$ python -q
>>> import numpy as np
>>> from numpy import linalg as LA
>>> np.set_printoptions(suppress=True, linewidth=100)
>>> rd = lambda a: np.round(a, 2) + 0
>>> m1 = np.loadtxt("dump.csv", delimiter=",")
>>> print(rd(m1))
[[ 14.02   0.65  -1.97  -5.06  -4.78 -10.92  -1.44   5.43]
 [  0.06   5.5   -5.86 -10.42  -0.94  -6.15 -12.11   6.44]
 [ 15.75  -1.34  -0.01  -1.76  -5.03  -9.97   2.95   3.69]
 [ 15.96  -2.32   1.02   0.03  -4.93  -9.03   5.1    2.61]
 [ -6.47  -4.12   4.97   9.56   2.84   9.28   9.07  -6.97]
 [ 15.87  -1.65   0.31  -1.21  -5.01  -9.71   3.62   3.37]
 [ 15.82  -1.51   0.17  -1.46  -5.02  -9.83   3.32   3.51]
 [ 12.32   1.76  -2.99  -6.69  -4.4  -10.91  -3.87   6.16]
 [ 13.94   0.71  -2.03  -5.15  -4.77 -10.93  -1.57   5.48]
 [ -2.53   5.8   -5.94 -10.28  -0.12  -4.59 -12.76   5.92]
 [ -8.44  -3.48   4.47   8.89   3.4   10.     7.66  -6.88]
 [-13.74  -0.86   2.17   5.38   4.72  10.95   1.9   -5.59]
 [-11.9    5.36  -4.62  -6.89   3.07   2.71 -11.79   2.28]]
>>> print(np.allclose(m1[:-1].T @ LA.lstsq(m1[:-1].T, m1[-1])[0], m1[-1]))
True
>>> print(np.unique(m1.round(6), axis=0).shape)
(13, 8)
>>> try:
...     LA.inv(m1)
... except LA.LinAlgError as e:
...     print(repr(e))
... 
LinAlgError('Last 2 dimensions of the array must be square')
>>> U, sv, Vh = LA.svd(m1)
>>> vecs = Vh[:(sv > 1e-8).sum()]
>>> rng = np.random.default_rng(7)
>>> x = m1[3] + -3 * m1[12] + rng.integers(2) * np.eye(8)[6]
>>> print(rd(x))
[ 51.66 -18.39  14.87  20.69 -14.16 -17.17  41.46  -4.24]
>>> print(np.allclose(vecs.T @ vecs @ x, x))
False
>>> print(LA.matrix_rank(np.vstack([m1, x])))
3
>>> u = np.array([0, 1, 2, 1, 1, 2, 0, 0])
>>> r1 = np.array([2, -6, 4, 1, 4, 1, -4])
>>> A = np.outer(u, r1)
>>> print(A)
[[  0   0   0   0   0   0   0]
 [  2  -6   4   1   4   1  -4]
 [  4 -12   8   2   8   2  -8]
 [  2  -6   4   1   4   1  -4]
 [  2  -6   4   1   4   1  -4]
 [  4 -12   8   2   8   2  -8]
 [  0   0   0   0   0   0   0]
 [  0   0   0   0   0   0   0]]
>>> U, sv, Vh = LA.svd(A)
>>> print(rd(sv))
[31.46  0.    0.    0.    0.    0.    0.  ]
>>> print(np.argmax(sv[:-1] / (sv[1:] + 1e-6)) + 1)
1
>>> B = U[:, :1] @ np.diag(sv[:1]) @ Vh[:1]
>>> print(LA.matrix_rank(A, rtol=0.05))
1
>>> print(rd(LA.norm(A - B) / LA.norm(A)))
0.0
>>> print(rd(LA.norm(A - B, 2)), rd(sv[1]))
0.0 0.0
